In [1]: import numpy as np

In [2]: import numpy.linalg as la

In [3]: np.set_printoptions(precision=3, suppress=True, linewidth=160)

In [4]: rd = lambda a: np.round(a, 3) + 0

In [5]: A = np.load("block2.npy")

In [6]: print(A)
[[-1 -3 -1  1 -3]
 [ 2  3 -5  2 -4]
 [-3  1 -3  2  3]
 [ 4 -2  5  4  2]
 [-5 -4  5 -1  2]
 [ 0  0  1  2  4]
 [ 2 -5  4  2 -1]
 [-1  4  1 -5  4]
 [ 1  2  2 -4  5]
 [ 2  3  4 -2  4]]

In [7]: Xc = A - A.mean(axis=0)

In [8]: evecs = la.svd(Xc)[2][:4]

In [9]: B = Xc - Xc @ evecs.T @ evecs

In [10]: print(rd((Xc @ evecs.T).std(axis=0)))
[4.111 3.841 2.748 1.901]

In [11]: print(la.norm(B, axis=1).round(6).argmax())
8

In [12]: print(rd(np.diag(evecs.T @ evecs)))
[0.855 0.64  0.748 0.889 0.867]

In [13]: idx = A[:, 1] > np.median(A[:, 1])

In [14]: r0 = A[idx].mean(axis=0) - A[~idx].mean(axis=0)

In [15]: print(idx.astype(int))
[0 1 1 0 0 0 0 1 1 1]

In [16]: print(np.argsort(-np.abs(r0).round(6), kind="stable"))
[1 2 3 4 0]

In [17]: B = np.array([[0, 1], [3, 3], [2, 3], [0, 2], [3, 1]])

In [18]: print(la.matrix_rank(A @ B))
2

In [19]: print(np.einsum("ij->j", A))
[ 1 -1 13  1 16]

In [20]: print(np.einsum("ij,ij->i", A, A))
[21 58 32 65 71 21 50 59 50 49]

In [21]: print(np.einsum("ik,kj->ji", A, B))
[[-20 -13   6  10   4  14 -10  26  25  29]
 [-14  -4  -2  23  -2  11   2   8  10  23]]

In [22]: print(A @ B)
[[-20 -14]
 [-13  -4]
 [  6  -2]
 [ 10  23]
 [  4  -2]
 [ 14  11]
 [-10   2]
 [ 26   8]
 [ 25  10]
 [ 29  23]]

In [23]: print(np.vstack([A, B.T]).shape)
(12, 5)

In [24]: B = A[0, 0] * A[1:] - np.outer(A[1:, 0], A[0])

In [25]: print(B)
[[  0   3   7  -4  10]
 [  0 -10   0   1 -12]
 [  0  14  -1  -8  10]
 [  0 -11 -10   6 -17]
 [  0   0  -1  -2  -4]
 [  0  11  -2  -4   7]
 [  0  -7  -2   6  -7]
 [  0   1  -1   3  -2]
 [  0   3  -2   0   2]]

In [26]: print(np.flatnonzero(~B.round(6).any(axis=1)))
[]

In [27]: print(A[:, 0] / A[0, 0])
[ 1. -2.  3. -4.  5. -0. -2.  1. -1. -2.]

In [28]: mat = np.loadtxt("case3.csv", delimiter=",")

In [29]: print(mat)
[[1. 0. 0. 0. 0. 2. 1. 2. 1.]
 [1. 1. 0. 2. 2. 2. 0. 0. 1.]
 [0. 0. 1. 1. 1. 0. 2. 2. 1.]
 [2. 2. 0. 0. 1. 2. 1. 1. 1.]
 [2. 0. 2. 1. 1. 0. 1. 1. 0.]
 [0. 1. 0. 0. 0. 0. 0. 0. 0.]
 [1. 2. 2. 0. 0. 2. 2. 0. 0.]
 [0. 0. 2. 1. 0. 0. 1. 2. 0.]
 [1. 2. 0. 1. 1. 1. 2. 1. 2.]]

In [30]: G = mat.T @ mat

In [31]: print(np.allclose(G, G.T))
True

In [32]: print(np.trace(G), (mat ** 2).sum())
111.0 111.0

In [33]: print(rd(la.eigvalsh(G)[::-1]))
[68.784 16.853  9.254  7.238  4.83   2.686  1.04   0.312  0.003]

In [34]: U, s, VT = la.svd(mat)

In [35]: print(np.argmax(s[:-1] / (s[1:] + 1e-6)) + 1)
8

In [36]: B = U[:, :8] @ np.diag(s[:8]) @ VT[:8]

In [37]: print(la.matrix_rank(B))
8

In [38]: print(rd(la.norm(mat - B, 2)), rd(s[8]))
0.052 0.052

In [39]: print(rd(np.abs(mat - B).max()))
0.025

In [40]: print(la.matrix_rank(mat, rtol=0.05))
8

In [41]: U, s = la.svd(mat)
---------------------------------------------------------------------------
ValueError                                Traceback (most recent call last)
Cell In[41], line 1
----> 1 U, s = la.svd(mat)

ValueError: too many values to unpack (expected 2)

In [42]: U, s, VT = la.svd(mat, full_matrices=False)

In [43]: print(rd(U.T @ U))
[[1. 0. 0. 0. 0. 0. 0. 0. 0.]
 [0. 1. 0. 0. 0. 0. 0. 0. 0.]
 [0. 0. 1. 0. 0. 0. 0. 0. 0.]
 [0. 0. 0. 1. 0. 0. 0. 0. 0.]
 [0. 0. 0. 0. 1. 0. 0. 0. 0.]
 [0. 0. 0. 0. 0. 1. 0. 0. 0.]
 [0. 0. 0. 0. 0. 0. 1. 0. 0.]
 [0. 0. 0. 0. 0. 0. 0. 1. 0.]
 [0. 0. 0. 0. 0. 0. 0. 0. 1.]]

In [44]: print(rd(s / s[0]))
[1.    0.495 0.367 0.324 0.265 0.198 0.123 0.067 0.006]

In [45]: print(rd(np.sqrt((s ** 2).sum())), rd(la.norm(mat)))
10.536 10.536

In [46]: print((s > 1e-8).sum())
9

In [47]: print(rd(VT @ VT.T))
[[1. 0. 0. 0. 0. 0. 0. 0. 0.]
 [0. 1. 0. 0. 0. 0. 0. 0. 0.]
 [0. 0. 1. 0. 0. 0. 0. 0. 0.]
 [0. 0. 0. 1. 0. 0. 0. 0. 0.]
 [0. 0. 0. 0. 1. 0. 0. 0. 0.]
 [0. 0. 0. 0. 0. 1. 0. 0. 0.]
 [0. 0. 0. 0. 0. 0. 1. 0. 0.]
 [0. 0. 0. 0. 0. 0. 0. 1. 0.]
 [0. 0. 0. 0. 0. 0. 0. 0. 1.]]

In [48]: print(np.abs(U[:, 0]).round(6).argmax())
8

In [49]: print(rd(np.abs(VT[0])))
[0.357 0.354 0.261 0.238 0.262 0.41  0.433 0.349 0.277]

In [50]: print(U.shape, s.shape, VT.shape)
(9, 9) (9,) (9, 9)
